% python3 -q
>>> import numpy as np
>>> import numpy.linalg as la
>>> np.set_printoptions(precision=2, suppress=True, linewidth=140)
>>> data = np.load("sample7.npy")
>>> print(data)
[[0 1 1 0 0 1 0 1 0 0 0 0 0 1]
 [1 0 1 0 0 0 0 0 0 0 1 0 0 0]
 [1 1 0 0 1 0 1 0 1 1 0 0 0 0]
 [0 0 0 0 0 0 0 0 0 0 0 0 0 0]
 [0 0 1 0 0 0 0 0 0 0 0 0 0 0]
 [1 0 0 0 0 0 0 0 0 0 0 0 0 1]
 [0 0 1 0 0 0 0 0 0 0 1 1 1 0]
 [1 0 0 0 0 0 0 0 0 0 1 0 0 0]
 [0 0 1 0 0 0 0 0 0 0 0 1 1 0]
 [0 0 1 0 0 0 0 0 0 0 0 1 1 0]
 [0 1 0 0 0 0 1 1 0 0 0 0 0 0]
 [0 0 0 0 0 0 1 0 1 1 0 0 0 0]
 [0 0 0 0 0 0 1 0 1 1 0 0 0 0]
 [1 0 0 0 0 1 0 0 0 0 0 0 0 0]]
>>> # columns 8 and 9 are equal
>>> rng = np.random.default_rng(9119)
>>> M2 = data + rng.integers(-2, 3, (14, 10)) @ rng.integers(-2, 3, (10, 14))
>>> print(M2)
[[  2  -2   0   9  -3  -6  -5   6 -13  10  -8 -10   9   2]
 [ -3   5  -1  -9  -1  -2   4 -10   8  -5  -5  -1  -5   6]
 [ -9   1   3   7  -6   4 -15   1  -9   4 -14   3  -2   1]
 [ -3   3   4  11   4  -2  -5  -3  -8  -7   0  -4   3  -1]
 [ -1  -3  -2   6   0   1   2   4  -1   1   8   4  -8   0]
 [ -8   2  -2  -1  -1  -4   0  -2   0  12 -12   2   0  -8]
 [  9   9  -5  -9  -3 -10   6 -13   3 -12   3 -11  17  10]
 [  6   3 -14  -4  -4 -11   5  -9   3  -5   3  -8   5  -1]
 [ -4   0   7   7   6   6  -4   4  -3  -2   6   8   2 -10]
 [ -7  -2   1  -3  -1   5  -6   0   0   2  -8   4   0  -5]
 [  4  -1  -1   3   3  -1  14  -3   5  -3  10   1  -4  -2]
 [  8  -7  -7   0  -4  -3   1   5  -2   8   0  -5   7  -6]
 [  0  -2 -13  -5  -6  -8   1 -10   3   1 -12  -9   2  -6]
 [  2   8   9   2   8  -3   0   7   1   0   6   1  -9  11]]
>>> print(la.matrix_rank(M2 - data, tol=1e-8))
10
>>> print(np.abs(M2 - data).sum(axis=1))
[ 86  68  81  58  42  56 120  79  66  43  56  62  75  67]
